>>> import numpy as np
>>> np.set_printoptions(precision=2, suppress=True, linewidth=120)
>>> K = np.load("a.npy")
>>> K
array([[0, 1, 0, 0],
       [1, 0, 0, 0],
       [0, 0, 0, 0],
       [0, 0, 0, 0]])
>>> vals, V = np.linalg.eigh(K)
>>> np.round(V.T @ V, 2) + 0
array([[1., 0., 0., 0.],
       [0., 1., 0., 0.],
       [0., 0., 1., 0.],
       [0., 0., 0., 1.]])
>>> np.linalg.svd(K, compute_uv=False)
array([1., 1., 0., 0.])
>>> vals
array([-1.,  0.,  0.,  1.])
>>> np.linalg.eigvalsh(K @ K)
array([0., 0., 1., 1.])
>>> (vals > 1e-8).sum(), (vals < -1e-8).sum()
(np.int64(1), np.int64(1))
>>> np.abs(V[:, -1])
array([0.71, 0.71, 0.  , 0.  ])
>>> np.linalg.eigvalsh(K + 3 * np.eye(4))
array([2., 3., 3., 4.])
>>> vals.sum(), np.trace(K)
(np.float64(0.0), np.int64(0))
>>> np.round(V @ np.diag(vals) @ V.T, 2) + 0
array([[0., 1., 0., 0.],
       [1., 0., 0., 0.],
       [0., 0., 0., 0.],
       [0., 0., 0., 0.]])
>>> np.unique(vals.round(6) + 0, return_counts=True)[1]
array([1, 2, 1])
>>> np.argwhere(np.triu(K))
array([[0, 1]])
>>> low = np.diag(K.sum(axis=1)) - K
>>> low
array([[ 1, -1,  0,  0],
       [-1,  1,  0,  0],
       [ 0,  0,  0,  0],
       [ 0,  0,  0,  0]])
>>> round(np.linalg.det(low[1:, 1:]))
0
>>> (np.linalg.eigvalsh(low) < 1e-8).sum()
np.int64(3)
>>> vec = np.array([6, 2, 7, -9])
>>> K * vec
array([[0, 2, 0, 0],
       [6, 0, 0, 0],
       [0, 0, 0, 0],
       [0, 0, 0, 0]])
>>> (K @ vec).argmax()
np.int64(1)
>>> K @ vec
array([2, 6, 0, 0])
>>> np.linalg.norm(K @ vec) <= np.linalg.norm(K, 2) * np.linalg.norm(vec) + 1e-9
np.True_
>>> (K * vec).sum(axis=1)
array([2, 6, 0, 0])
>>> np.linalg.matrix_rank(K, rtol=0.1)
np.int64(2)
>>> [round(float(x), 2) for x in np.linalg.svd(K, compute_uv=False)[:3]]
[1.0, 1.0, 0.0]
>>> E = np.array([[4.0, 11.95, 6.02],
...     [-0.15, 0.16, -0.98],
...     [2.96, 8.78, 4.04],
...     [0.01, -0.02, -1.95]])
>>> np.linalg.cond(E) > 100
np.False_
>>> np.linalg.matrix_rank(E, rtol=0.1)
np.int64(2)
>>> np.argsort(-np.linalg.norm(E, axis=0).round(6), kind="stable")[:3]
array([1, 2, 0])
>>> [round(float(x), 2) for x in np.linalg.svd(E, compute_uv=False)[:3]]
[17.26, 2.01, 0.18]
>>> round(float(np.linalg.norm(E, 2) / np.linalg.norm(E)), 2)
0.99
>>> np.abs(np.linalg.svd(E)[2][-1])
array([0.95, 0.3 , 0.03])
>>> G = E.T @ E
>>> np.diag(G)
array([ 24.78, 219.92,  57.32])
>>> np.linalg.matrix_rank(G)
np.int64(3)
>>> np.linalg.eigvalsh(G)[::-1]
array([297.94,   4.05,   0.03])
>>> (E @ E.T).shape
(4, 4)
>>> U, sigma, VT = np.linalg.svd(E)
>>> sigma
array([17.26,  2.01,  0.18])
>>> B = U[:, :2] @ np.diag(sigma[:2]) @ VT[:2]
>>> round(np.linalg.norm(E - B, 2), 2), round(float(sigma[2]), 2)
(np.float64(0.18), 0.18)
>>> np.round(np.linalg.norm(E - B) / np.linalg.norm(E), 2)
np.float64(0.01)
>>> r0 = np.array([-4, -1, 4])
>>> np.round(np.correlate(E[0], E[3], "full"), 2) + 0
array([ -7.8 , -23.38, -11.94,   0.  ,   0.06])
>>> np.cross(E[0, :3], E[3, :3])
array([-23.18,   7.86,  -0.2 ])
>>> np.polyval(r0, E[0])
array([ -64.  , -579.16, -146.98])
>>> J = np.load("data.npy")
>>> J
array([[-2.,  2.,  4.],
       [-4.,  4.,  4.],
       [-2.,  2.,  4.]])
>>> vec = np.array([0, 0, -2])
>>> J @ np.eye(3)[2]
array([4., 4., 4.])
>>> J @ vec
array([-8., -8., -8.])
>>> (J * vec).sum(axis=1)
array([-8., -8., -8.])
>>> np.linalg.cond(J) > 100
np.True_
>>> np.round(np.linalg.norm(J, 2) / np.linalg.norm(J), 2)
np.float64(0.99)
>>> np.allclose(J, J.T)
False
>>> np.allclose(J @ J.T, J.T @ J)
False
>>> np.trace(J)
np.float64(6.0)
>>> U, sigma, VT = np.linalg.svd(J)
>>> np.argmax(sigma[:-1] / (sigma[1:] + 1e-6)) + 1
np.int64(2)
>>> sigma.round(2) + 0
array([9.66, 1.66, 0.  ])
>>> B = U[:, :2] @ np.diag(sigma[:2]) @ VT[:2]
>>> np.round(np.abs(J - B).max(), 2)
np.float64(0.0)
>>> arr = np.array([[0.7, -0.5, -1.0, -0.3],
...     [-0.6, -0.7, -0.5, 0.6],
...     [-2.4, -0.4, 0.3, 0.9]])
>>> rng = np.random.default_rng(217)
>>> arr[2] = arr[0] + 0.1 * rng.normal(size=4)
>>> arr
array([[ 0.7 , -0.5 , -1.  , -0.3 ],
       [-0.6 , -0.7 , -0.5 ,  0.6 ],
       [ 0.59, -0.56, -1.13, -0.29]])
>>> np.linalg.cond(arr) > 100
np.False_
>>> [round(float(x), 2) for x in np.linalg.svd(arr, compute_uv=False)[:3]]
[1.99, 1.17, 0.07]
>>> data, _ = np.linalg.qr(np.array([[2.4, 0.0, -0.4, -0.2],
...     [-0.5, -0.4, -0.4, -1.4],
...     [-0.1, -0.2, 0.5, -1.2],
...     [-1.4, 1.3, -0.6, -0.6]]))
>>> data
array([[-0.85,  0.38,  0.24,  0.27],
       [ 0.18, -0.4 ,  0.8 ,  0.4 ],
       [ 0.04, -0.18, -0.51,  0.84],
       [ 0.5 ,  0.81,  0.17,  0.25]])
>>> vec = np.array([2, 1, 1, 2])
>>> rhs = data @ vec
>>> beta, lr = np.zeros(4), 1 / np.linalg.norm(data, 2) ** 2
>>> for i in range(20):
...     beta -= lr * data.T @ (data @ beta - rhs)
...     if i % 5 == 0: print(i, round(np.linalg.norm(data @ beta - rhs), 2))
... 
0 0.0
5 0.0
10 0.0
15 0.0
>>> beta
array([2., 1., 1., 2.])
>>> round(float(np.linalg.cond(data)), 2)
1.0
>>> np.round(data @ data.T, 2) + 0
array([[1., 0., 0., 0.],
       [0., 1., 0., 0.],
       [0., 0., 1., 0.],
       [0., 0., 0., 1.]])
>>> np.round(data.T @ data, 2) + 0
array([[1., 0., 0., 0.],
       [0., 1., 0., 0.],
       [0., 0., 1., 0.],
       [0., 0., 0., 1.]])
>>> B = data + rng.integers(-2, 3, (4, 2)) @ rng.integers(-2, 3, (2, 4))
>>> B
array([[-0.85, -5.62,  2.24,  3.27],
       [-3.82,  3.6 , -3.2 ,  2.4 ],
       [-2.96, -0.18, -2.51,  3.84],
       [-0.5 ,  4.81, -1.83, -0.75]])
>>> np.abs(B - data).sum(axis=1)
array([11., 14.,  8.,  8.])
>>> np.round(np.linalg.svd(B - data, compute_uv=False), 2) + 0
array([10.05,  6.64,  0.  ,  0.  ])
>>> np.linalg.matrix_rank(B - data, tol=1e-8)
np.int64(2)
>>> vec = np.array([2, -3, -2, -4])
>>> rhs = data @ vec
>>> rhs
array([-4.41, -1.67, -1.73, -2.8 ])
>>> np.linalg.solve(data, rhs)
array([ 2., -3., -2., -4.])
>>> np.round(np.linalg.solve(data, data[:, 1]), 2) + 0
array([0., 1., 0., 0.])
>>> np.linalg.solve(data, rhs + data[:, 3])
array([ 2., -3., -2., -3.])
>>> np.linalg.solve(data, -2 * rhs)
array([-4.,  6.,  4.,  8.])
>>> q, V = np.linalg.qr(data[:, :1])[0], np.linalg.qr(data[:, 1:])[0]
>>> sigma = np.linalg.svd(q.T @ V, compute_uv=False)
>>> (sigma > 0.9).sum()
np.int64(0)
>>> sigma.round(2) + 0
array([0.])
>>> B = np.array([[4, 0, -3], [4, -3, 2], [4, 2, -2]])
>>> W0 = B.T @ B
>>> W0
array([[ 48,  -4, -12],
       [ -4,  13, -10],
       [-12, -10,  17]])
>>> U, sigma, VT = np.linalg.svd(W0)
>>> np.argmax(sigma[:-1] / (sigma[1:] + 1e-6)) + 1
np.int64(2)
>>> B = U[:, :2] @ np.diag(sigma[:2]) @ VT[:2]
>>> round(np.abs(W0 - B).max(), 2)
np.float64(1.09)
>>> B
array([[ 47.88,  -4.37, -12.35],
       [ -4.37,  11.91, -11.03],
       [-12.35, -11.03,  16.02]])
>>> X = np.load("x.npy")
>>> X
array([[-3,  0, -1],
       [ 2, -2,  1],
       [-9,  6, -4]])
>>> lab = rng.permutation(3)
>>> lab
array([0, 1, 2])
>>> B = X[lab][:, lab]
>>> B
array([[-3,  0, -1],
       [ 2, -2,  1],
       [-9,  6, -4]])
>>> np.allclose(B, X)
True
>>> np.diag(B)
array([-3, -2, -4])
>>> np.trace(B)
np.int64(-9)
>>> U, sigma, VT = np.linalg.svd(X)
>>> V = VT[:(sigma > 1e-8).sum()]
>>> vec = X[1] + -2 * X[2] + rng.integers(2) * np.eye(3)[0]
>>> vec
array([ 21., -14.,   9.])
>>> np.linalg.matrix_rank(np.vstack([X, vec]))
np.int64(3)
>>> B = X / np.sqrt((X ** 2).mean(axis=1, keepdims=True))
>>> np.linalg.matrix_rank(B) == np.linalg.matrix_rank(X)
np.True_
>>> np.linalg.norm(B, axis=1)
array([1.73, 1.73, 1.73])
>>> U, sigma, VT = np.linalg.svd(X, full_matrices=False)
>>> np.round(sigma / sigma[0], 2) + 0
array([1.  , 0.14, 0.  ])
>>> np.round(VT @ VT.T, 2) + 0
array([[1., 0., 0.],
       [0., 1., 0.],
       [0., 0., 1.]])
>>> np.abs(VT[0])
array([0.79, 0.5 , 0.35])
>>> sigma.round(2) + 0
array([12.21,  1.74,  0.  ])
>>> np.cumsum(sigma ** 2) / np.sum(sigma ** 2)
array([0.98, 1.  , 1.  ])
>>> (sigma > 1e-8).sum()
np.int64(2)
>>> F = np.load("run6.npy")
>>> F
array([[ 11.44,   8.69,  -3.24],
       [-11.71,  -5.19,   0.71],
       [  3.8 ,   0.71,  -0.13],
       [  4.17,   0.51,   1.59]])
>>> U, sigma, VT = np.linalg.svd(F, full_matrices=False)
>>> np.round(VT @ VT.T, 2) + 0
array([[1., 0., 0.],
       [0., 1., 0.],
       [0., 0., 1.]])
>>> (sigma > 1e-8).sum()
np.int64(3)
>>> np.allclose(U * sigma @ VT, F)
True
>>> np.round(U.T @ U, 2) + 0
array([[1., 0., 0.],
       [0., 1., 0.],
       [0., 0., 1.]])
>>> np.cumsum(sigma ** 2) / np.sum(sigma ** 2)
array([0.96, 1.  , 1.  ])
>>> proj = F @ np.linalg.solve(F.T @ F, F.T)
>>> np.round(np.linalg.eigvalsh(proj), 2) + 0
array([0., 1., 1., 1.])
>>> np.round((np.eye(4) - proj) @ F, 2) + 0
array([[0., 0., 0.],
       [0., 0., 0.],
       [0., 0., 0.],
       [0., 0., 0.]])
>>> proj @ F[:, 1]
array([ 8.69, -5.19,  0.71,  0.51])
>>> np.allclose(proj @ proj, proj)
True
>>> vec = np.array([-5, 2, 1])
>>> rhs = F @ vec
>>> rhs
array([-43.06,  48.88, -17.71, -18.24])
>>> np.linalg.solve(F.T @ F, F.T @ rhs)
array([-5.,  2.,  1.])
>>> rhs = rhs + 0.05 * rng.normal(size=4)
>>> rhs
array([-43.07,  48.82, -17.69, -18.27])
>>> beta, *_ = np.linalg.lstsq(F, rhs)
>>> beta
array([-4.98,  1.96,  0.96])
>>> round(np.linalg.norm(rhs - F @ beta), 2)
np.float64(0.05)
>>> vec = np.array([2, 0, 2])
>>> rhs = F @ vec
>>> beta, lr = np.zeros(3), 1 / np.linalg.norm(F, 2) ** 2
>>> for i in range(20):
...     beta -= lr * F.T @ (F @ beta - rhs)
...     if i % 5 == 0: print(i, round(np.linalg.norm(F @ beta - rhs), 2))
... 
0 8.46
5 6.91
10 5.65
15 4.63
>>> beta
array([ 1.8 , -0.01,  0.63])
>>> B = F / np.sqrt((F ** 2).mean(axis=1, keepdims=True))
>>> np.linalg.norm(B, axis=1)
array([1.73, 1.73, 1.73, 1.73])
>>> np.linalg.matrix_rank(B) == np.linalg.matrix_rank(F)
np.True_
>>> np.linalg.matrix_rank(F - F.mean(axis=1, keepdims=True))
np.int64(2)
